$ python -q
>>> import numpy as np
>>> np.set_printoptions(precision=3, suppress=True, linewidth=140, sign=" ")
>>> def rnd(a):
...     return np.round(a, 3) + 0
... 
>>> B = np.array([[1, 1], [1, -1]])
>>> rng = np.random.default_rng(85)
>>> mat = np.kron(B, np.kron(B, B))[rng.permutation(8)][:4]
>>> print(mat)
[[ 1  1  1  1 -1 -1 -1 -1]
 [ 1  1 -1 -1  1  1 -1 -1]
 [ 1  1 -1 -1 -1 -1  1  1]
 [ 1 -1 -1  1  1 -1 -1  1]]
>>> W1 = np.array([[1, 2, 2, 0],
...     [1, 2, 0, 1],
...     [1, 2, 1, 0],
...     [1, 1, 2, 0],
...     [2, 2, 1, 1],
...     [1, 0, 2, 1],
...     [2, 0, 2, 0],
...     [0, 2, 2, 2]])
>>> b = np.array([-4, -4, -3, -3])
>>> hid = np.maximum(mat @ W1 + b, 0)
>>> print(np.linalg.matrix_rank(hid))
0
>>> print(hid)
[[ 0  0  0  0]
 [ 0  0  0  0]
 [ 0  0  0  0]
 [ 0  0  0  0]]
>>> print((hid > 0).astype(int))
[[ 0  0  0  0]
 [ 0  0  0  0]
 [ 0  0  0  0]
 [ 0  0  0  0]]
>>> basis = np.array([[4, 0], [5, 4], [-2, 4], [4, -3]])
>>> print((hid @ basis).round(6).argmax(axis=1))
[ 0  0  0  0]
>>> print(W1 @ basis)
[[ 10  16]
 [ 18   5]
 [ 12  12]
 [  5  12]
 [ 20   9]
 [  4   5]
 [  4   8]
 [ 14  10]]
>>> x = np.array([1, 2, 1, 2, 3, -1, 0, 1])
>>> h1 = np.maximum(mat @ x, 0)
>>> print(h1)
[ 3  1  0  5]
>>> print(mat.T @ h1)
[ 9 -1 -3  7  3 -7 -9  1]
>>> t3 = np.stack([mat, 3 * mat, mat[::-1]])
>>> print(np.linalg.matrix_rank(t3.reshape(3, -1)))
2
>>> print(t3.sum(axis=0))
[[ 5  3  3  5 -3 -5 -5 -3]
 [ 5  5 -5 -5  3  3 -3 -3]
 [ 5  5 -5 -5 -3 -3  3  3]
 [ 5 -3 -3  5  3 -5 -5  3]]
>>> print(t3.shape)
(3, 4, 8)
>>> print(np.einsum("bij,cij->bc", t3, t3))
[[  32   96    0]
 [  96  288    0]
 [   0    0   32]]
>>> print(rnd(np.linalg.norm(t3, axis=(1, 2))))
[  5.657  16.971   5.657]
>>> B = mat / np.linalg.norm(mat, axis=1, keepdims=True)
>>> gram = B @ B.T
>>> print(rnd(gram))
[[ 1.  0.  0.  0.]
 [ 0.  1.  0.  0.]
 [ 0.  0.  1.  0.]
 [ 0.  0.  0.  1.]]
>>> print(np.argwhere(np.triu(np.abs(gram) > 0.95, 1)))
[]
>>> print(rnd(gram[3]))
[ 0.  0.  0.  1.]
>>> print(rnd(np.linalg.norm(B, axis=1)))
[ 1.  1.  1.  1.]
>>> B = mat[0, 0] * mat[1:] - np.outer(mat[1:, 0], mat[0])
>>> print(B)
[[ 0  0 -2 -2  2  2  0  0]
 [ 0  0 -2 -2  0  0  2  2]
 [ 0 -2 -2  0  2  0  0  2]]
>>> print(np.flatnonzero(~B.round(6).any(axis=1)))
[]
>>> m1 = np.load("block8.npy")
>>> print(rnd(m1))
[[-0.398  0.53  -0.749]
 [-0.199 -0.847 -0.494]
 [-0.896 -0.047  0.442]]
>>> B = np.linalg.inv(m1)
>>> print(rnd(np.linalg.det(m1) * np.linalg.det(B)))
1.0
>>> print(rnd(np.linalg.slogdet(m1)[0]))
1.0
>>> print(rnd(B))
[[-0.398 -0.199 -0.896]
 [ 0.53  -0.847 -0.047]
 [-0.749 -0.494  0.442]]
>>> print(rnd(np.linalg.det(m1) * B))
[[-0.398 -0.199 -0.896]
 [ 0.53  -0.847 -0.047]
 [-0.749 -0.494  0.442]]
>>> x = np.array([0, 2, -6])
>>> print(rnd(np.sort(np.abs(np.degrees(np.angle(np.linalg.eigvals(m1)))))))
[   0.     154.304  154.304]
>>> print(rnd(np.linalg.norm(x)), rnd(np.linalg.norm(m1 @ x)))
6.325 6.325
>>> print(rnd(m1.T @ (m1 @ x)))
[ 0.  2. -6.]
>>> print(rnd(np.abs(np.linalg.eigvals(m1))))
[ 1.  1.  1.]
>>> print(3 - np.linalg.matrix_rank(m1 - np.eye(3), tol=1e-8))
1
>>> print([p for p in range(1, 25) if np.allclose(np.linalg.matrix_power(m1, p), np.eye(3))])
[]
>>> print(rnd(np.linalg.det(m1)))
1.0
>>> print(rnd(np.linalg.inv(m1)))
[[-0.398 -0.199 -0.896]
 [ 0.53  -0.847 -0.047]
 [-0.749 -0.494  0.442]]
>>> x = np.array([6, 5, 2])
>>> target = m1 @ x
>>> print(rnd(target))
[-1.236 -6.414 -4.725]
>>> print(rnd(np.linalg.solve(m1, 5 * target)))
[ 30.  25.  10.]
>>> print(rnd(np.linalg.solve(m1, m1[:, 1])))
[ 0.  1.  0.]
>>> print(rnd(np.linalg.solve(m1, target)))
[ 6.  5.  2.]
>>> f = np.array([2, 2, 0])
>>> B = m1 + np.outer(f, np.eye(3)[2])
>>> print(rnd(B))
[[-0.398  0.53   1.251]
 [-0.199 -0.847  1.506]
 [-0.896 -0.047  0.442]]
>>> print(rnd(np.linalg.det(B) / np.linalg.det(m1)), rnd(1 + np.linalg.solve(m1, f)[2]))
-1.485 -1.485
>>> W0 = np.load("layer1.npy")
>>> print(W0)
[[ 0.537  0.537  0.947  0.537]
 [-0.834 -0.834 -0.999 -0.834]
 [-0.291 -0.291 -0.716 -0.291]
 [-0.345 -0.345 -0.793 -0.345]
 [-0.178 -0.178 -0.493 -0.178]
 [-0.119 -0.119 -0.345 -0.119]
 [ 0.617  0.617  0.974  0.617]
 [-0.06  -0.06  -0.178 -0.06 ]
 [-0.834 -0.834 -0.999 -0.834]
 [ 0.984  0.984  1.     0.984]
 [-0.235 -0.235 -0.617 -0.235]
 [-0.653 -0.653 -0.982 -0.653]
 [ 0.     0.     0.     0.   ]
 [-0.493 -0.493 -0.925 -0.493]
 [-0.958 -0.958 -1.    -0.958]
 [-0.178 -0.178 -0.493 -0.178]
 [-0.397 -0.397 -0.851 -0.397]
 [-0.686 -0.686 -0.987 -0.686]
 [ 0.493  0.493  0.925  0.493]
 [ 0.578  0.578  0.963  0.578]
 [-0.119 -0.119 -0.345 -0.119]
 [-0.119 -0.119 -0.345 -0.119]
 [-0.345 -0.345 -0.793 -0.345]
 [-0.06  -0.06  -0.178 -0.06 ]
 [-0.744 -0.744 -0.994 -0.744]
 [-0.397 -0.397 -0.851 -0.397]
 [-0.744 -0.744 -0.994 -0.744]
 [ 0.537  0.537  0.947  0.537]]
>>> # columns 0 and 1 are equal
>>> left, sig, VT = np.linalg.svd(W0)
>>> print(rnd(sig))
[ 6.374  0.871  0.     0.   ]
>>> B = left[:, :2] @ np.diag(sig[:2]) @ VT[:2]
>>> print(rnd(B))
[[ 0.537  0.537  0.947  0.537]
 [-0.834 -0.834 -0.999 -0.834]
 [-0.291 -0.291 -0.716 -0.291]
 [-0.345 -0.345 -0.793 -0.345]
 [-0.178 -0.178 -0.493 -0.178]
 [-0.119 -0.119 -0.345 -0.119]
 [ 0.617  0.617  0.974  0.617]
 [-0.06  -0.06  -0.178 -0.06 ]
 [-0.834 -0.834 -0.999 -0.834]
 [ 0.984  0.984  1.     0.984]
 [-0.235 -0.235 -0.617 -0.235]
 [-0.653 -0.653 -0.982 -0.653]
 [ 0.     0.     0.     0.   ]
 [-0.493 -0.493 -0.925 -0.493]
 [-0.958 -0.958 -1.    -0.958]
 [-0.178 -0.178 -0.493 -0.178]
 [-0.397 -0.397 -0.851 -0.397]
 [-0.686 -0.686 -0.987 -0.686]
 [ 0.493  0.493  0.925  0.493]
 [ 0.578  0.578  0.963  0.578]
 [-0.119 -0.119 -0.345 -0.119]
 [-0.119 -0.119 -0.345 -0.119]
 [-0.345 -0.345 -0.793 -0.345]
 [-0.06  -0.06  -0.178 -0.06 ]
 [-0.744 -0.744 -0.994 -0.744]
 [-0.397 -0.397 -0.851 -0.397]
 [-0.744 -0.744 -0.994 -0.744]
 [ 0.537  0.537  0.947  0.537]]
>>> print(rnd(np.linalg.norm(W0 - B) / np.linalg.norm(W0)))
0.0
>>> print(np.argsort(-np.linalg.norm(B, axis=0).round(6), kind="stable")[:3])
[ 2  0  1]
>>> print(rnd(np.linalg.norm(B, 2) / np.linalg.norm(B)))
0.991
>>> left, sig, VT = np.linalg.svd(W0)
>>> evecs = VT[:(sig > 1e-8).sum()]
>>> x = W0[2] + -2 * W0[22] + rng.integers(2) * np.eye(4)[3]
>>> print(rnd(x))
[ 0.399  0.399  0.87   1.399]
>>> print(rnd(np.diag(evecs.T @ evecs)))
[ 0.333  0.333  1.     0.333]
>>> print(rnd(np.linalg.norm(x - evecs.T @ evecs @ x)))
0.816
>>> print(rnd(evecs.T @ evecs))
[[ 0.333  0.333  0.     0.333]
 [ 0.333  0.333  0.     0.333]
 [ 0.     0.     1.     0.   ]
 [ 0.333  0.333  0.     0.333]]
>>> print(np.allclose(evecs.T @ evecs @ x, x))
False
>>> d = np.linalg.norm(W0[:, None] - W0[None], axis=-1)
>>> print((d + 1e9 * np.eye(28)).round(6).argmin(axis=1))
[ 27   8   3  22  15  20  19  23   1   6   2  17   7  16   1   4  25  11   0   6   5   5   3   7  26  16  24   0]
>>> A = np.load("dump.npy")
>>> print(A)
[[ 4.049 -4.905  0.352]
 [-9.34  12.239  2.011]
 [ 4.788 -6.24  -1.897]
 [-0.606  5.052  3.508]
 [-3.458  4.358  0.622]]
>>> labels = rng.permutation(3)
>>> B = A[:, labels] * rng.choice([-1, 1], 3)
>>> print(B)
[[ -4.049   4.905   0.352]
 [  9.34  -12.239   2.011]
 [ -4.788   6.24   -1.897]
 [  0.606  -5.052   3.508]
 [  3.458  -4.358   0.622]]
>>> left, _, VT = np.linalg.svd(A.T @ B)
>>> print(rnd(np.linalg.lstsq(A, B)[0]))
[[-1.  0.  0.]
 [ 0. -1.  0.]
 [ 0.  0.  1.]]
>>> labels = rng.integers(0, 2, 4)
>>> X = np.triu((labels[:, None] == labels) & (rng.random((4, 4)) < 0.8), 1).astype(int)
>>> X += X.T
>>> print(X)
[[ 0  0  1  0]
 [ 0  0  0  0]
 [ 1  0  0  1]
 [ 0  0  1  0]]
>>> print(rnd(np.linalg.norm(X, "nuc")))
2.828
>>> print(rnd(np.linalg.norm(X) ** 2 / np.linalg.norm(X, 2) ** 2))
2.0
>>> print(rnd(np.linalg.norm(X, 1)), rnd(np.linalg.norm(X, np.inf)))
2.0 2.0
>>> print(np.all(np.linalg.eigvalsh(X) > 0))
False
>>> print(rnd(np.linalg.eigvalsh(X).min()))
-1.414
>>> print([round(float(np.linalg.det(X[:i, :i])), 2) + 0 for i in range(1, 5)])
[0.0, 0.0, 0.0, 0.0]
>>> print(np.linalg.matrix_power(X, 2))
[[ 1  0  0  1]
 [ 0  0  0  0]
 [ 0  0  2  0]
 [ 1  0  0  1]]
>>> print((X + X.T) / 2)
[[ 0.  0.  1.  0.]
 [ 0.  0.  0.  0.]
 [ 1.  0.  0.  1.]
 [ 0.  0.  1.  0.]]
>>> print(rnd(np.abs(np.linalg.eigvals(X)).max()))
1.414
>>> print(rnd(np.sort(np.abs(np.linalg.eigvals(X)))))
[ 0.     0.     1.414  1.414]
>>> print(np.allclose(X, X.T))
True
>>> print(X @ X)
[[ 1  0  0  1]
 [ 0  0  0  0]
 [ 0  0  2  0]
 [ 1  0  0  1]]
>>> M = np.loadtxt("test8.csv", delimiter=",")
>>> print(M)
[[-23.731  -6.307  -2.828]
 [-23.344  -7.816  -3.293]
 [-13.196  -4.807 -17.14 ]
 [-12.923  -3.686 -18.385]
 [  0.821 -39.921 -17.874]
 [ -0.687 -39.147 -16.027]
 [-23.354  -8.267  -4.533]
 [ -9.584  -2.092 -18.571]
 [-13.105  -3.749 -17.542]
 [-24.737  -8.131  -2.594]
 [-24.303  -9.112  -6.531]
 [-25.809  -7.528  -4.458]
 [-23.248  -8.805  -4.45 ]
 [-11.816  -4.74  -18.006]
 [  0.684 -41.291 -17.191]
 [ -9.508  -3.445 -15.95 ]
 [-23.819  -6.995  -4.391]
 [-23.78   -6.455  -4.584]
 [-11.265  -4.669 -20.071]
 [-12.509  -4.237 -18.694]
 [  0.988 -39.381 -16.24 ]]
>>> B = X + rng.integers(-2, 3, (4, 2)) @ rng.integers(-2, 3, (2, 4))
>>> print(B)
[[-3  2  4 -1]
 [ 0  8  6 -4]
 [ 3 -4 -4  3]
 [-3 -2  1  1]]
>>> print(rnd(np.linalg.svd(B - X, compute_uv=False)))
[ 13.021   4.844   0.      0.   ]
>>> print(B - X)
[[-3  2  3 -1]
 [ 0  8  6 -4]
 [ 2 -4 -4  2]
 [-3 -2  0  1]]
>>> labels = M[:, 2] > np.median(M[:, 2])
>>> f = M[labels].mean(axis=0) - M[~labels].mean(axis=0)
>>> print(np.argsort(-np.abs(f).round(6), kind="stable"))
[ 0  2  1]
>>> print(((M - M.mean(axis=0)) @ f > 0).astype(int))
[ 1  1  0  0  0  0  1  0  0  1  1  1  1  0  0  0  1  1  0  0  0]
>>> def softmax(z):
...     e = np.exp(z - z.max(axis=-1, keepdims=True))
...     return e / e.sum(axis=-1, keepdims=True)
... 
>>> print(rnd(softmax(10 * M[16])))
[ 0.  0.  1.]
>>> print(rnd(softmax(M[16] + -2)))
[ 0.     0.069  0.931]
>>> S = M @ M.T / np.sqrt(3)
>>> print(softmax(S).round(6).argmax(axis=1))
[ 11  11  18  18  14  14  11  18  18  11  11  11  11  18  14  18  11  11  18  18  14]
>>> arr = np.load("x.npy")
>>> print(arr)
[[-1.  1.  1.  1.  1.]
 [ 1. -1.  1.  1.  1.]
 [ 1.  1. -1.  1.  1.]
 [ 1.  1.  1. -1.  1.]
 [ 1.  1.  1.  1. -1.]]
>>> B = np.linalg.inv(arr)
>>> print(rnd(np.linalg.det(arr) * B))
[[-16.   8.   8.   8.   8.]
 [  8. -16.   8.   8.   8.]
 [  8.   8. -16.   8.   8.]
 [  8.   8.   8. -16.   8.]
 [  8.   8.   8.   8. -16.]]
>>> print(rnd(np.linalg.inv(B)))
[[-1.  1.  1.  1.  1.]
 [ 1. -1.  1.  1.  1.]
 [ 1.  1. -1.  1.  1.]
 [ 1.  1.  1. -1.  1.]
 [ 1.  1.  1.  1. -1.]]
>>> print(rnd(np.linalg.cond(arr)))
1.5
>>> print(np.allclose(B, arr.T))
False
>>> print(rnd(arr @ B))
[[ 1.  0.  0.  0.  0.]
 [ 0.  1.  0.  0.  0.]
 [ 0.  0.  1.  0.  0.]
 [ 0.  0.  0.  1.  0.]
 [ 0.  0.  0.  0.  1.]]
>>> print(rnd(B))
[[-0.333  0.167  0.167  0.167  0.167]
 [ 0.167 -0.333  0.167  0.167  0.167]
 [ 0.167  0.167 -0.333  0.167  0.167]
 [ 0.167  0.167  0.167 -0.333  0.167]
 [ 0.167  0.167  0.167  0.167 -0.333]]
>>> print(rnd(np.linalg.det(arr) * np.linalg.det(B)))
1.0
>>> vals, evecs = np.linalg.eig(arr)
>>> print(rnd(np.sort(np.linalg.eigvals(arr.T))))
[-2. -2. -2. -2.  3.]
>>> print(rnd(vals))
[-2.  3. -2. -2. -2.]
>>> E = np.loadtxt("out1.csv", delimiter=",")
>>> print(E)
[[ 2.  0.  0.  0.]
 [ 0.  0.  0.  1.]
 [ 0.  0.  1.  0.]
 [ 0.  3.  0.  2.]]
>>> gram = E.T @ E
>>> print(np.diag(gram))
[ 4.  9.  1.  5.]
>>> print(rnd(np.linalg.eigvalsh(gram)[::-1]))
[ 13.325   4.      1.      0.675]
>>> print((E @ E.T).shape)
(4, 4)
>>> print(np.allclose(gram, gram.T))
True
>>> f = np.array([9, -6])
>>> print(np.convolve(E[2], f))
[ 0.  0.  9. -6.  0.]
>>> print(rnd(np.linalg.matrix_power(E, 2)))
[[ 4.  0.  0.  0.]
 [ 0.  3.  0.  2.]
 [ 0.  0.  1.  0.]
 [ 0.  6.  0.  7.]]
>>> print(rnd(np.linalg.det(E)))
-6.0
>>> print(rnd(np.sort(np.abs(np.linalg.eigvals(E)))))
[ 1.  1.  2.  3.]
>>> print(E @ E)
[[ 4.  0.  0.  0.]
 [ 0.  3.  0.  2.]
 [ 0.  0.  1.  0.]
 [ 0.  6.  0.  7.]]
>>> print(np.einsum("ij,ji->", E, E))
15.0
>>> print(rnd(np.linalg.eigvals(E)))
[ 3. -1.  2.  1.]
